% ipython --no-banner

In [1]: import numpy as np

In [2]: import numpy.linalg as la

In [3]: np.set_printoptions(suppress=True, linewidth=160)

In [4]: rnd = lambda a: np.round(a, 1) + 0

In [5]: W0 = np.load("a.npy")

In [6]: W0
Out[6]: 
array([[-1,  0,  0,  0,  0,  0],
       [-1, -2,  0,  0,  0,  0],
       [ 1, -2,  0,  0,  0,  0],
       [ 0,  0, -1,  0,  0,  0],
       [ 0,  0, -1, -2,  0,  0],
       [ 0,  0,  1, -2,  0,  0],
       [ 0,  0,  0,  0, -1,  0],
       [ 0,  0,  0,  0, -1, -2],
       [ 0,  0,  0,  0,  1, -2]])

In [7]: vec = np.array([-3, 0, 1, -2, -2, 3])

In [8]: W0 @ (2 * vec)
Out[8]: array([  6,   6,  -6,  -2,   6,  10,   4,  -8, -16])

In [9]: la.norm(W0 @ vec) <= la.norm(W0, 2) * la.norm(vec) + 1e-9
Out[9]: np.True_

In [10]: W0 @ np.ones(6)
Out[10]: array([-1., -3., -1., -1., -3., -1., -1., -3., -1.])

In [11]: W0 @ np.eye(6)[3]
Out[11]: array([ 0.,  0.,  0.,  0., -2., -2.,  0.,  0.,  0.])

In [12]: (W0 @ vec).argmax()
Out[12]: np.int64(5)

In [13]: W0 * vec
Out[13]: 
array([[ 3,  0,  0,  0,  0,  0],
       [ 3,  0,  0,  0,  0,  0],
       [-3,  0,  0,  0,  0,  0],
       [ 0,  0, -1,  0,  0,  0],
       [ 0,  0, -1,  4,  0,  0],
       [ 0,  0,  1,  4,  0,  0],
       [ 0,  0,  0,  0,  2,  0],
       [ 0,  0,  0,  0,  2, -6],
       [ 0,  0,  0,  0, -2, -6]])

In [14]: u = np.array([-3, -2, 1])

In [15]: rng = np.random.default_rng(95)

In [16]: E = np.outer(rng.normal(size=25), u) + 0.3 * rng.normal(size=(25, 3))

In [17]: rnd(E)
Out[17]: 
array([[ 0.2,  0.3, -0.1],
       [ 0.6,  0.3, -0.5],
       [-6.5, -4.2,  2.4],
       [-0.6,  0. , -0.1],
       [ 1.5,  0.8, -0.2],
       [-4.2, -2.1,  0.9],
       [-2.1, -1.8,  0.3],
       [-0.6, -0.7, -0.3],
       [-1.2, -0.8,  0.9],
       [ 3.7,  2.3, -0.9],
       [-0.3,  0.2,  0. ],
       [ 0.1,  0.1,  0.1],
       [ 8.3,  6. , -2.7],
       [-3.7, -2.4,  1. ],
       [-1.8, -0.9,  0.7],
       [-0.2, -0.6,  0.2],
       [-2.7, -1.5,  1.1],
       [ 2.5,  2. , -0.7],
       [-1.4, -0.1,  0.7],
       [ 1.9,  0.8,  0. ],
       [-3.2, -1.5,  1.2],
       [ 0.9,  0.1,  0. ],
       [-1.2, -0.6,  0.7],
       [-0.7, -0.6,  0.5],
       [ 4.6,  4. , -1.8]])

In [18]: B = np.c_[E[:, :1] @ np.array([[2]]), np.array([-1, 1, -5, 0, 1, -4, -3, 4, -4, 4, 1, 0, -4, 1, 0, -1, 5, 5, -2, 5, -2, 3, 2, 3, 1])]

In [19]: rnd(B)
Out[19]: 
array([[  0.4,  -1. ],
       [  1.3,   1. ],
       [-13. ,  -5. ],
       [ -1.2,   0. ],
       [  3. ,   1. ],
       [ -8.4,  -4. ],
       [ -4.2,  -3. ],
       [ -1.3,   4. ],
       [ -2.4,  -4. ],
       [  7.4,   4. ],
       [ -0.6,   1. ],
       [  0.2,   0. ],
       [ 16.5,  -4. ],
       [ -7.5,   1. ],
       [ -3.6,   0. ],
       [ -0.5,  -1. ],
       [ -5.3,   5. ],
       [  5. ,   5. ],
       [ -2.8,  -2. ],
       [  3.8,   5. ],
       [ -6.4,  -2. ],
       [  1.8,   3. ],
       [ -2.3,   2. ],
       [ -1.4,   3. ],
       [  9.2,   1. ]])

In [20]: la.matrix_rank(B)
Out[20]: np.int64(2)

In [21]: rnd(la.norm(B - E @ la.lstsq(E, B)[0], axis=0))
Out[21]: array([ 0. , 13.9])

In [22]: rnd(la.lstsq(E, B[:, 0])[0])
Out[22]: array([2., 0., 0.])

In [23]: left, sv, vt = la.svd(E)

In [24]: np.argmax(sv[:-1] / (sv[1:] + 1e-6)) + 1
Out[24]: np.int64(1)

In [25]: rnd(sv)
Out[25]: array([18.5,  1.7,  1.4])

In [26]: B = left[:, :1] @ np.diag(sv[:1]) @ vt[:1]

In [27]: rnd(la.norm(E - B) / la.norm(E))
Out[27]: np.float64(0.1)

In [28]: rnd(la.norm(E - B, 2)), rnd(sv[1])
Out[28]: (np.float64(1.7), np.float64(1.7))

In [29]: la.matrix_rank(B)
Out[29]: np.int64(1)

In [30]: vec = np.array([1, 3, 1])

In [31]: target = E @ vec

In [32]: rnd(la.solve(E.T @ E, E.T @ target))
Out[32]: array([1., 3., 1.])

In [33]: rnd(la.pinv(E) @ E)
Out[33]: 
array([[1., 0., 0.],
       [0., 1., 0.],
       [0., 0., 1.]])

In [34]: target = target + 0.3 * rng.normal(size=25)

In [35]: rnd(target)
Out[35]: 
array([  0.9,   1.3, -17.1,  -1.2,   3.9,  -9.2,  -7.1,  -2.4,  -2.8,   9.5,   0. ,   0.3,  24. ,  -9.7,  -3.8,  -1.5,  -5.2,   7.9,  -0.3,   4.7,  -6.6,
         0.9,  -2.4,  -2.1,  14.7])

In [36]: b, *_ = la.lstsq(E, target)

In [37]: rnd(la.norm(target - E @ b))
Out[37]: np.float64(1.7)

In [38]: rnd(b)
Out[38]: array([0.9, 3.1, 1. ])

In [39]: rnd(E.T @ (target - E @ b))
Out[39]: array([0., 0., 0.])

In [40]: d = la.norm(E[:, None] - E[None], axis=-1)

In [41]: (d + 1e9 * np.eye(25)).round(6).argmin(axis=1)
Out[41]: array([11,  0,  5, 10, 19, 13, 14, 15, 22, 17,  3,  0, 24,  5,  8, 23, 20,  9, 22,  4, 16,  1,  8, 22,  9])

In [42]: rnd(la.norm(E - E.mean(axis=0), axis=1))
Out[42]: array([ 0.6,  1.2,  7.9,  0.4,  1.9,  4.5,  2.6,  0.9,  1.4,  4.7,  0.2,  0.4, 10.8,  4.3,  1.8,  0.5,  3. ,  3.5,  1.3,  2.3,  3.5,  1.1,  1.2,  0.8,  6.6])

In [43]: lab = rng.permutation(3)

In [44]: B = E[:, lab] * rng.choice([-1, 1], 3)

In [45]: rnd(B)
Out[45]: 
array([[ 0.2, -0.3,  0.1],
       [ 0.6, -0.3,  0.5],
       [-6.5,  4.2, -2.4],
       [-0.6,  0. ,  0.1],
       [ 1.5, -0.8,  0.2],
       [-4.2,  2.1, -0.9],
       [-2.1,  1.8, -0.3],
       [-0.6,  0.7,  0.3],
       [-1.2,  0.8, -0.9],
       [ 3.7, -2.3,  0.9],
       [-0.3, -0.2,  0. ],
       [ 0.1, -0.1, -0.1],
       [ 8.3, -6. ,  2.7],
       [-3.7,  2.4, -1. ],
       [-1.8,  0.9, -0.7],
       [-0.2,  0.6, -0.2],
       [-2.7,  1.5, -1.1],
       [ 2.5, -2. ,  0.7],
       [-1.4,  0.1, -0.7],
       [ 1.9, -0.8,  0. ],
       [-3.2,  1.5, -1.2],
       [ 0.9, -0.1,  0. ],
       [-1.2,  0.6, -0.7],
       [-0.7,  0.6, -0.5],
       [ 4.6, -4. ,  1.8]])

In [46]: left, _, vt = la.svd(E.T @ B)

In [47]: lab
Out[47]: array([0, 1, 2])

In [48]: X = np.load("arr.npy")

In [49]: X
Out[49]: 
array([[ 0,  0,  0],
       [ 0,  0,  0],
       [ 0,  0,  0],
       [ 4, -3,  8],
       [ 0,  0,  0],
       [ 1,  3,  5],
       [ 0,  0,  0],
       [ 5,  0, 13],
       [ 1,  3,  5],
       [ 0,  0,  0],
       [ 0,  0,  0],
       [ 0,  0,  0],
       [-6, -1, -4],
       [ 0,  0,  0]])

In [50]: np.diff(X, axis=0)
Out[50]: 
array([[ 0,  0,  0],
       [ 0,  0,  0],
       [ 4, -3,  8],
       [-4,  3, -8],
       [ 1,  3,  5],
       [-1, -3, -5],
       [ 5,  0, 13],
       [-4,  3, -8],
       [-1, -3, -5],
       [ 0,  0,  0],
       [ 0,  0,  0],
       [-6, -1, -4],
       [ 6,  1,  4]])

In [51]: X - X[0]
Out[51]: 
array([[ 0,  0,  0],
       [ 0,  0,  0],
       [ 0,  0,  0],
       [ 4, -3,  8],
       [ 0,  0,  0],
       [ 1,  3,  5],
       [ 0,  0,  0],
       [ 5,  0, 13],
       [ 1,  3,  5],
       [ 0,  0,  0],
       [ 0,  0,  0],
       [ 0,  0,  0],
       [-6, -1, -4],
       [ 0,  0,  0]])

In [52]: left, sv, vt = la.svd(X, full_matrices=False)

In [53]: rnd(sv / sv[0])
Out[53]: array([1. , 0.3, 0.2])

In [54]: rnd(np.sqrt((sv ** 2).sum())), rnd(la.norm(X))
Out[54]: (np.float64(20.1), np.float64(20.1))

In [55]: rnd(np.cumsum(sv ** 2) / np.sum(sv ** 2))
Out[55]: array([0.9, 1. , 1. ])

In [56]: cen = (X - X.mean(axis=0)) / X.std(axis=0)

In [57]: np.argwhere(np.abs(cen) > 2)
Out[57]: 
array([[ 3,  1],
       [ 5,  1],
       [ 7,  2],
       [ 8,  1],
       [12,  0]])

In [58]: b = la.lstsq(np.delete(cen, 1, axis=1), cen[:, 1])[0]

In [59]: rnd(1 - np.var(cen[:, 1] - np.delete(cen, 1, axis=1) @ b))
Out[59]: np.float64(0.0)

In [60]: cen = X - X.mean(axis=0)

In [61]: V = la.svd(cen)[2][:1]

In [62]: B = cen - cen @ V.T @ V

In [63]: rnd(B.std(axis=0))
Out[63]: array([0.9, 1.4, 0.5])

In [64]: rnd(np.cov(cen @ V.T, rowvar=False))
Out[64]: np.float64(23.9)

In [65]: d = la.norm(X[:, None] - X[None], axis=-1)

In [66]: d.mean(axis=1).argmax()
Out[66]: np.int64(7)

In [67]: rnd(d[:5, :5])
Out[67]: 
array([[0. , 0. , 0. , 9.4, 0. ],
       [0. , 0. , 0. , 9.4, 0. ],
       [0. , 0. , 0. , 9.4, 0. ],
       [9.4, 9.4, 9.4, 0. , 9.4],
       [0. , 0. , 0. , 9.4, 0. ]])

In [68]: mat = np.arange(8).reshape(2, 4) + 3

In [69]: mat
Out[69]: 
array([[ 3,  4,  5,  6],
       [ 7,  8,  9, 10]])

In [70]: left, sv, vt = la.svd(mat)

In [71]: np.argmax(sv[:-1] / (sv[1:] + 1e-6)) + 1
Out[71]: np.int64(1)

In [72]: B = left[:, :1] @ np.diag(sv[:1]) @ vt[:1]

In [73]: la.matrix_rank(mat, rtol=0.05)
Out[73]: np.int64(1)

In [74]: rnd(la.norm(mat - B, 2)), rnd(sv[1])
Out[74]: (np.float64(0.9), np.float64(0.9))

In [75]: rnd(B)
Out[75]: 
array([[ 3.6,  4.2,  4.9,  5.5],
       [ 6.7,  7.9,  9.1, 10.3]])

In [76]: mat.reshape(2, -1)
Out[76]: 
array([[ 3,  4,  5,  6],
       [ 7,  8,  9, 10]])

In [77]: t3 = mat.reshape(2, 2, -1)

In [78]: t3.shape
Out[78]: (2, 2, 2)

In [79]: np.swapaxes(t3, 1, 2)[0]
Out[79]: 
array([[3, 5],
       [4, 6]])

In [80]: B = np.array([[3, -1, 0], [1, -2, -2], [1, 1, 0], [2, 1, 3]])

In [81]: B.T @ mat.T
Out[81]: 
array([[30, 58],
       [ 0, -4],
       [10, 14]])

In [82]: np.einsum("ij,ij->i", mat, mat)
Out[82]: array([ 86, 294])

In [83]: la.matrix_rank(np.vstack([mat, B.T]))
Out[83]: np.int64(4)

In [84]: np.einsum("ij->j", mat)
Out[84]: array([10, 12, 14, 16])

In [85]: np.einsum("ik,kj->ij", mat, B)
Out[85]: 
array([[30,  0, 10],
       [58, -4, 14]])

In [86]: np.einsum("ik,kj->ji", mat, B)
Out[86]: 
array([[30, 58],
       [ 0, -4],
       [10, 14]])

In [87]: B = np.array([[1]])

In [88]: cent = np.array([[2, 1], [1, 2]])

In [89]: arr = np.block([[B, np.zeros((1, 2))], [np.zeros((2, 1)), cent]])

In [90]: arr
Out[90]: 
array([[1., 0., 0.],
       [0., 2., 1.],
       [0., 1., 2.]])

In [91]: L = la.cholesky(arr)

In [92]: rnd(L @ L.T)
Out[92]: 
array([[1., 0., 0.],
       [0., 2., 1.],
       [0., 1., 2.]])

In [93]: rnd(L)
Out[93]: 
array([[1. , 0. , 0. ],
       [0. , 1.4, 0. ],
       [0. , 0.7, 1.2]])

In [94]: la.eigvalsh(arr).min() > 0
Out[94]: np.True_

In [95]: rnd(np.prod(np.diag(L)) ** 2), rnd(la.det(arr))
Out[95]: (np.float64(3.0), np.float64(3.0))

In [96]: Q = L.astype(float).copy()

In [97]: for j in range(3):
    ...:     Q[:, j] -= Q[:, :j] @ (Q[:, :j].T @ Q[:, j])
    ...:     Q[:, j] /= la.norm(Q[:, j])
    ...: 

In [98]: rnd(Q)
Out[98]: 
array([[ 1. ,  0. ,  0. ],
       [ 0. ,  0.9, -0.4],
       [ 0. ,  0.4,  0.9]])
